% ipython --no-banner

In [1]: import numpy as np

In [2]: np.set_printoptions(suppress=True, linewidth=160)

In [3]: X = np.load("arr.npy")

In [4]: X
Out[4]: 
array([[  4.9695,   1.0065,   5.0055],
       [ 12.6248,   2.5355,  12.6692],
       [ -1.0792,  -0.2236,  -1.0697],
       [  2.865 ,   0.476 ,   2.9578],
       [ -2.3374,  -0.4341,  -2.3246],
       [  2.8856,   0.5907,   2.9251],
       [  3.8402,   0.7362,   4.0192],
       [ -6.3041,  -1.2468,  -6.3326],
       [  6.7959,   1.3441,   6.693 ],
       [  3.3838,   0.625 ,   3.236 ],
       [  2.002 ,   0.4193,   2.0342],
       [ -5.4648,  -1.1893,  -5.5136],
       [ -2.2918,  -0.3691,  -2.3555],
       [  3.9654,   0.8022,   3.8104],
       [-10.5804,  -2.1711, -10.5702],
       [  1.0721,   0.2025,   1.0723],
       [  0.9776,   0.1233,   1.0544],
       [ -0.2847,  -0.1777,  -0.4161],
       [  1.8757,   0.3786,   1.7899],
       [ -2.7774,  -0.5097,  -2.6754],
       [  1.6821,   0.306 ,   1.7337],
       [ -2.0816,  -0.3927,  -2.0385],
       [ -1.4849,  -0.2361,  -1.4994],
       [ -5.6478,  -1.1574,  -5.6684],
       [ 13.3686,   2.6771,  13.3432],
       [  0.7752,   0.1111,   0.6532],
       [  0.0627,   0.0119,   0.1326],
       [ -4.1933,  -0.7911,  -4.1778],
       [  2.051 ,   0.4112,   2.0771],
       [  2.4937,   0.5058,   2.4889],
       [  1.7835,   0.3454,   1.7168],
       [ -5.8198,  -1.2656,  -5.9479],
       [ -2.8023,  -0.572 ,  -2.7632],
       [  2.4169,   0.533 ,   2.4197],
       [ -9.1573,  -1.8456,  -9.1227]])

In [5]: round(float(np.linalg.norm(X)), 4)
Out[5]: 42.4454

In [6]: np.unravel_index(np.abs(X).argmax(), X.shape)
Out[6]: (np.int64(24), np.int64(0))

In [7]: np.round(np.linalg.svd(X, compute_uv=False), 4)
Out[7]: array([42.4433,  0.3186,  0.274 ])

In [8]: np.round(X.sum(axis=0), 4)
Out[8]: array([9.5845, 1.5595, 9.3566])

In [9]: feats = np.array([[-0.3, 0.24, 1.86], [0.34, -0.74, 0.34], [0.91, -2.34, 2.79]])

In [10]: # null space of dimension 1

In [11]: r = np.linalg.matrix_rank(feats)

In [12]: r
Out[12]: np.int64(2)

In [13]: ns = np.linalg.svd(feats)[2][r:].T

In [14]: np.round(feats @ ns, 4) + 0
Out[14]: 
array([[0.],
       [0.],
       [0.]])

In [15]: [int(np.linalg.matrix_rank(feats[:, :j + 1])) for j in range(3)]
Out[15]: [1, 2, 2]

In [16]: [int(np.linalg.matrix_rank(feats[:i])) for i in range(1, len(feats) + 1)]
Out[16]: [1, 2, 2]

In [17]: ns.shape
Out[17]: (3, 1)

In [18]: [int(np.linalg.matrix_rank(np.delete(feats, i, axis=0))) for i in range(3)]
Out[18]: [2, 2, 2]

In [19]: np.allclose(feats @ ns, 0)
Out[19]: True

In [20]: x0 = np.array([3, 1, 1])

In [21]: (feats @ x0).argmax()
Out[21]: np.int64(2)

In [22]: np.round(feats @ (2 * x0), 4)
Out[22]: array([2.4 , 1.24, 6.36])

In [23]: np.round(feats @ x0, 4)
Out[23]: array([1.2 , 0.62, 3.18])

In [24]: U, sig, VT = np.linalg.svd(feats)

In [25]: vecs = VT[:(sig > 1e-8).sum()]

In [26]: rng = np.random.default_rng(9667)

In [27]: x0 = feats[0] + -1 * feats[1] + rng.integers(2) * np.eye(3)[1]

In [28]: x0
Out[28]: array([-0.64,  1.98,  1.52])

In [29]: np.allclose(vecs.T @ vecs @ x0, x0)
Out[29]: False

In [30]: np.round(vecs.T @ vecs, 4)
Out[30]: 
array([[ 0.2082, -0.3988, -0.0762],
       [-0.3988,  0.7991, -0.0384],
       [-0.0762, -0.0384,  0.9927]])

In [31]: E = np.load("m.npy")

In [32]: E
Out[32]: 
array([[ 24,  16,  -8],
       [  0,   0,   0],
       [ 15,  10,  -5],
       [ 24,  16,  -8],
       [-27, -18,   9],
       [ 18,  12,  -6],
       [  3,   2,  -1],
       [ 27,  18,  -9],
       [-12,  -8,   4],
       [  0,   0,   0]])

In [33]: # rank 1

In [34]: Z = E[[7, 8]].astype(float)

In [35]: for _ in range(4):
    ...:     idx = np.linalg.norm(E[:, None] - Z, axis=-1).argmin(axis=1)
    ...:     Z = np.array([E[idx == j].mean(axis=0) for j in range(2)])
    ...: 

In [36]: idx
Out[36]: array([0, 1, 0, 0, 1, 0, 1, 0, 1, 1])

In [37]: Z
Out[37]: 
array([[21.6, 14.4, -7.2],
       [-7.2, -4.8,  2.4]])

In [38]: np.bincount(idx)
Out[38]: array([5, 5])

In [39]: arr = np.loadtxt("run16.csv", delimiter=",")

In [40]: arr
Out[40]: 
array([[ 3.,  3.,  3.,  3.,  3.,  3.,  3.],
       [ 3.,  6.,  6.,  6.,  6.,  6.,  6.],
       [ 3.,  6.,  9.,  9.,  9.,  9.,  9.],
       [ 3.,  6.,  9., 12., 12., 12., 12.],
       [ 3.,  6.,  9., 12., 15., 15., 15.],
       [ 3.,  6.,  9., 12., 15., 18., 18.],
       [ 3.,  6.,  9., 12., 15., 18., 21.]])

In [41]: # symmetric

In [42]: x0 = np.ones(7)

In [43]: for _ in range(5):
    ...:     x0 = arr @ x0
    ...:     x0 /= np.linalg.norm(x0)
    ...:     print(round(x0 @ arr @ x0, 4))
    ...: 
68.5544
68.6412
68.6423
68.6423
68.6423

In [44]: x0.round(4)
Out[44]: array([0.1074, 0.21  , 0.3035, 0.3838, 0.4472, 0.4911, 0.5136])

In [45]: np.round(np.linalg.eigvalsh(arr)[-1], 4)
Out[45]: np.float64(68.6423)

In [46]: A = np.load("block16.npy")

In [47]: A
Out[47]: 
array([[ 3,  3,  3,  3,  3,  3,  3,  3,  3],
       [ 3,  6,  6,  6,  6,  6,  6,  6,  6],
       [ 3,  6,  9,  9,  9,  9,  9,  9,  9],
       [ 3,  6,  9, 12, 12, 12, 12, 12, 12],
       [ 3,  6,  9, 12, 15, 15, 15, 15, 15],
       [ 3,  6,  9, 12, 15, 18, 18, 18, 18],
       [ 3,  6,  9, 12, 15, 18, 21, 21, 21],
       [ 3,  6,  9, 12, 15, 18, 21, 24, 24],
       [ 3,  6,  9, 12, 15, 18, 21, 24, 27]])

In [48]: M2 = A + rng.integers(-2, 3, (9, 1)) @ rng.integers(-2, 3, (1, 9))

In [49]: M2
Out[49]: 
array([[-1,  3,  5,  3,  1, -1,  1,  5,  5],
       [ 7,  6,  4,  6,  8, 10,  8,  4,  4],
       [-1,  6, 11,  9,  7,  5,  7, 11, 11],
       [-1,  6, 11, 12, 10,  8, 10, 14, 14],
       [ 3,  6,  9, 12, 15, 15, 15, 15, 15],
       [ 1,  6, 10, 12, 14, 16, 17, 19, 19],
       [ 1,  6, 10, 12, 14, 16, 20, 22, 22],
       [ 5,  6,  8, 12, 16, 20, 22, 23, 23],
       [ 7,  6,  7, 12, 17, 22, 23, 22, 25]])

In [50]: np.round(np.linalg.svd(M2 - A, compute_uv=False), 4) + 0
Out[50]: array([17.2916,  0.    ,  0.    ,  0.    ,  0.    ,  0.    ,  0.    ,  0.    ,  0.    ])

In [51]: np.abs(M2 - A).sum(axis=1)
Out[51]: array([18, 18, 18, 18,  0,  9,  9,  9, 18])
